>>> import numpy as np
>>> np.set_printoptions(suppress=True, linewidth=120)
>>> B = np.array([[1, 2, 0], [0, -3, 3], [-2, 0, 2], [1, 3, 0]])
>>> mat = B.T @ B
>>> print(mat)
[[ 6  5 -4]
 [ 5 22 -9]
 [-4 -9 13]]
>>> ev, vecs = np.linalg.eig(mat)
>>> print(np.prod(ev))
913.0
>>> print(np.round(mat @ vecs[:, 0] - ev[0] * vecs[:, 0], 1) + 0)
[0. 0. 0.]
>>> print(np.round(np.sort(np.linalg.eigvals(mat.T)), 1))
[ 4.1  7.6 29.3]
>>> print(np.round(np.sort(np.linalg.eigvals(np.linalg.inv(mat))), 1) + 0)
[0.  0.1 0.2]
>>> print(ev.round(1))
[29.3  4.1  7.6]
>>> print(np.einsum("ij,ji->", mat, mat))
933
>>> print(round(float(np.linalg.det(mat[::-1])), 1))
-913.0
>>> print(np.round(np.poly(mat), 1))
[   1.  -41.  374. -913.]
>>> x = np.ones(3)
>>> for _ in range(4):
...     x = mat @ x
...     x /= np.linalg.norm(x)
...     print(round(x @ mat @ x, 1))
... 
23.3
28.9
29.3
29.3
>>> print(x.round(1))
[ 0.3  0.8 -0.5]
>>> print(np.round(np.linalg.eigvalsh(mat)[-1], 1))
29.3
>>> rng = np.random.default_rng(9682)
>>> labels = rng.permutation(3)
>>> print(labels)
[0 2 1]
>>> B = mat[labels][:, labels]
>>> print(np.round(np.sort(np.abs(np.linalg.eigvals(B))), 1))
[ 4.1  7.6 29.3]
>>> print(np.allclose(B, mat))
False
>>> print(round(np.linalg.det(B), 1), round(float(np.linalg.det(mat[labels])), 1))
913.0 -913.0
>>> print(np.diag(B))
[ 6 13 22]
>>> B = np.linalg.inv(mat)
>>> print(B.round(1) + 0)
[[0.2 0.  0. ]
 [0.  0.1 0. ]
 [0.  0.  0.1]]
>>> print(np.round(np.linalg.det(mat) * B, 1))
[[205. -29.  43.]
 [-29.  62.  34.]
 [ 43.  34. 107.]]
>>> print(round(np.linalg.det(mat) * np.linalg.det(B), 1))
1.0
>>> print(np.round(mat @ B, 1) + 0)
[[1. 0. 0.]
 [0. 1. 0.]
 [0. 0. 1.]]
>>> arr = np.load("w.npy")
>>> print(arr.round(1))
[[-0.8 -0.1  0.6]
 [ 0.4 -0.8  0.5]
 [ 0.4  0.6  0.6]]
>>> print(np.round(np.kron(np.eye(2, dtype=int), arr), 1))
[[-0.8 -0.1  0.6 -0.  -0.   0. ]
 [ 0.4 -0.8  0.5  0.  -0.   0. ]
 [ 0.4  0.6  0.6  0.   0.   0. ]
 [-0.  -0.   0.  -0.8 -0.1  0.6]
 [ 0.  -0.   0.   0.4 -0.8  0.5]
 [ 0.   0.   0.   0.4  0.6  0.6]]
>>> print(round(np.linalg.det(arr.T), 1))
1.0
>>> t = np.radians(36)
>>> r_ = np.eye(3)
>>> r_[2, 2] = r_[1, 1] = np.cos(t)
>>> r_[2, 1], r_[1, 2] = -np.sin(t), np.sin(t)
>>> print(r_.round(1))
[[ 1.   0.   0. ]
 [ 0.   0.8  0.6]
 [ 0.  -0.6  0.8]]
>>> B = arr @ r_.T
>>> print(np.allclose(np.linalg.norm(arr, axis=1), np.linalg.norm(B, axis=1)))
True
>>> print(np.round(np.linalg.svd(arr, compute_uv=False), 1), np.round(np.linalg.svd(B, compute_uv=False), 1))
[1. 1. 1.] [1. 1. 1.]
>>> print(round(float(np.linalg.det(r_)), 1), np.round(np.trace(r_), 1))
1.0 2.6
>>> x = np.array([2, 1, 3])
>>> print(np.round(np.linalg.norm(x), 1), np.round(np.linalg.norm(arr @ x), 1))
3.7 3.7
>>> print([p for p in range(1, 25) if np.allclose(np.linalg.matrix_power(arr, p), np.eye(3))])
[]
>>> E = 0.9 ** np.abs(np.subtract.outer(np.arange(2), np.arange(2)))
>>> print(E)
[[1.  0.9]
 [0.9 1. ]]
>>> ev, vecs = np.linalg.eigh(E)
>>> print(round(ev.sum(), 1), np.trace(E))
2.0 2.0
>>> print(np.abs(vecs[:, -1]).round(6).argmax())
0
>>> print(np.round(np.linalg.eigvalsh(E @ E), 1) + 0)
[0.  3.6]
>>> print(np.round(vecs.T @ E @ vecs, 1) + 0)
[[0.1 0. ]
 [0.  1.9]]
>>> print(np.round(vecs.T @ vecs, 1) + 0)
[[1. 0.]
 [0. 1.]]
>>> print(np.round(np.abs(vecs[:, -1]), 1))
[0.7 0.7]
>>> L = np.linalg.cholesky(E)
>>> print(np.linalg.eigvalsh(E).min() > 0)
True
>>> print(E / np.sqrt(np.outer(np.diag(E), np.diag(E))))
[[1.  0.9]
 [0.9 1. ]]
>>> B = E / np.linalg.norm(E, axis=1, keepdims=True)
>>> C2 = B @ B.T
>>> print((np.abs(C2) > 0.9).astype(int))
[[1 1]
 [1 1]]
>>> print(np.argwhere(np.triu(np.abs(C2) > 0.95, 1)))
[[0 1]]
>>> print(round(float(np.degrees(np.arccos(np.clip(C2[1, 0], -1, 1)))), 1))
6.0
>>> print(C2[1].round(1))
[1. 1.]
>>> ev, vecs = np.linalg.eigh(E)
>>> x = np.array([-2, 3])
>>> print(np.round(vecs * np.abs(ev) @ vecs.T, 1))
[[1.  0.9]
 [0.9 1. ]]
>>> print(round(float(x @ E @ x), 1))
2.2
>>> print((np.sign(vecs[:, -1].round(6)) == np.sign(vecs[0, -1].round(6))).astype(int))
[1 1]
>>> print(np.abs(E).sum(axis=1).max(), np.abs(ev).max())
1.9 1.9
>>> print(round(float(x @ E @ x / (x @ x)), 1), round(ev[0], 1), ev[-1])
0.2 0.1 1.9
>>> print(np.round(vecs * np.maximum(ev, 0) @ vecs.T, 1))
[[1.  0.9]
 [0.9 1. ]]
>>> B = np.linalg.inv(E)
>>> print(np.round(np.linalg.det(E) * B, 1))
[[ 1.  -0.9]
 [-0.9  1. ]]
>>> print(B.round(1))
[[ 5.3 -4.7]
 [-4.7  5.3]]
>>> print(round(np.linalg.det(E) * np.linalg.det(B), 1))
1.0
>>> print((np.abs(B) > 1e-9).astype(int))
[[1 1]
 [1 1]]
>>> print(np.round(E @ B, 1) + 0)
[[1. 0.]
 [0. 1.]]
>>> print(np.round(np.linalg.inv(B), 1))
[[1.  0.9]
 [0.9 1. ]]
>>> print(round(np.linalg.slogdet(E)[0], 1))
1.0
>>> X = np.array([[4.0, 1.0, 1.0, 1.0],
...     [1.0, 4.0, 1.0, 1.0],
...     [1.0, 1.0, 4.0, 1.0],
...     [1.0, 1.0, 1.0, 4.0]])
>>> ev, vecs = np.linalg.eig(X)
>>> print(np.round(np.sort(np.linalg.eigvals(X.T)), 1))
[3. 3. 3. 7.]
>>> print(np.round(X @ vecs[:, 0] - ev[0] * vecs[:, 0], 1) + 0)
[0. 0. 0. 0.]
>>> print(np.round(np.sort(np.linalg.eigvals(X @ X)), 1))
[ 9.  9.  9. 49.]
>>> print(ev.round(1))
[3. 7. 3. 3.]
>>> print(np.round(np.trace(arr), 1))
-0.9
>>> print(np.round((arr + arr.T) / 2, 1))
[[-0.8  0.2  0.5]
 [ 0.2 -0.8  0.5]
 [ 0.5  0.5  0.6]]
>>> print(np.round(np.linalg.matrix_power(arr, 3), 1))
[[-0.5 -0.6  0.7]
 [ 0.9 -0.5  0.2]
 [ 0.2  0.7  0.7]]
>>> print(np.round(np.abs(np.linalg.eigvals(arr)).max(), 1))
1.0
>>> L = np.linalg.cholesky(X)
>>> print(L.round(1))
[[2.  0.  0.  0. ]
 [0.5 1.9 0.  0. ]
 [0.5 0.4 1.9 0. ]
 [0.5 0.4 0.3 1.9]]
>>> print(np.round(X / np.sqrt(np.outer(np.diag(X), np.diag(X))), 1))
[[1.  0.2 0.2 0.2]
 [0.2 1.  0.2 0.2]
 [0.2 0.2 1.  0.2]
 [0.2 0.2 0.2 1. ]]
>>> print(np.round(np.diag(L) ** 2, 1))
[4.  3.8 3.6 3.5]
>>> K = np.load("m.npy")
>>> print(K.round(1) + 0)
[[ 4.  -5.  -8.5]
 [ 4.   0.2 -7.2]
 [ 4.  -2.6 -7.9]
 [ 4.   7.1 -5.5]
 [ 4.   7.7 -5.3]
 [ 4.   2.5 -6.6]
 [ 4.  -1.9 -7.7]
 [ 4.   2.8 -6.5]
 [ 4.   0.  -7.2]
 [ 4.   5.1 -6. ]
 [ 4.  -3.1 -8. ]]
>>> left, sigma, Vt = np.linalg.svd(K)
>>> vecs = Vt[:(sigma > 1e-8).sum()]
>>> x = K[10] + -2 * K[6] + rng.integers(2) * np.eye(3)[2]
>>> print(x.round(1))
[-4.   0.8  8.4]
>>> print(round(float(np.linalg.norm(x - vecs.T @ vecs @ x)), 1))
0.5
>>> print(np.allclose(vecs.T @ vecs @ x, x))
False
>>> left, sigma, Vt = np.linalg.svd(K)
>>> print(sigma.round(1) + 0)
[26.9 13.7  0. ]
>>> print(np.argmax(sigma[:-1] / (sigma[1:] + 1e-6)) + 1)
2
>>> B = left[:, :2] @ np.diag(sigma[:2]) @ Vt[:2]
>>> print(np.linalg.matrix_rank(B))
2
>>> rk = np.linalg.matrix_rank(K)
>>> print(rk)
2
>>> ns = np.linalg.svd(K)[2][rk:].T
>>> print(np.round(ns @ ns.T, 1) + 0)
[[ 0.8 -0.1  0.4]
 [-0.1  0.  -0.1]
 [ 0.4 -0.1  0.2]]
>>> print([int(np.linalg.matrix_rank(np.delete(K, i, axis=0))) for i in range(11)])
[2, 2, 2, 2, 2, 2, 2, 2, 2, 2, 2]
>>> print(ns.shape)
(3, 1)
>>> J = rng.normal(size=(17, 3))
>>> J = 10 * J / np.linalg.norm(J, axis=1, keepdims=True)
>>> print(J.round(1) + 0)
[[  3.9  -5.    7.7]
 [ -1.1   9.3  -3.6]
 [ -5.3  -7.6   3.7]
 [  4.4  -8.1   3.8]
 [ -2.5   8.4   4.7]
 [  2.4   5.1   8.2]
 [ -6.6  -6.8  -3. ]
 [ -2.1  -8.8   4.3]
 [  0.  -10.    1. ]
 [ -6.    2.3  -7.7]
 [ -0.8  -9.9   1. ]
 [  3.7   0.5  -9.3]
 [  1.8  -9.3   3.2]
 [ -3.5  -3.4   8.7]
 [  9.6  -2.9   0.2]
 [  1.9  -9.4   2.7]
 [ -0.7  -5.1   8.6]]
>>> B = np.c_[J[:, :2] @ np.array([[2, 2], [3, 1]]), np.array([-3, 4, 0, -5, -2, 3, -3, 2, -2, -2, 3, 5, 5, 4, -3, -3, -1])]
>>> print(B.round(1))
[[ -7.2   2.9  -3. ]
 [ 25.6   7.1   4. ]
 [-33.5 -18.2   0. ]
 [-15.5   0.8  -5. ]
 [ 20.3   3.4  -2. ]
 [ 20.3  10.    3. ]
 [-33.8 -20.1  -3. ]
 [-30.5 -12.9   2. ]
 [-30.  -10.   -2. ]
 [ -5.1  -9.7  -2. ]
 [-31.4 -11.5   3. ]
 [  9.    7.9   5. ]
 [-24.2  -5.7   5. ]
 [-17.1 -10.3   4. ]
 [ 10.3  16.2  -3. ]
 [-24.5  -5.6  -3. ]
 [-16.7  -6.5  -1. ]]
>>> print(np.round(np.linalg.lstsq(J, B[:, 0])[0], 1) + 0)
[2. 3. 0.]
>>> print(np.round(np.linalg.norm(B - J @ np.linalg.lstsq(J, B)[0], axis=0), 1) + 0)
[ 0.   0.  13.1]
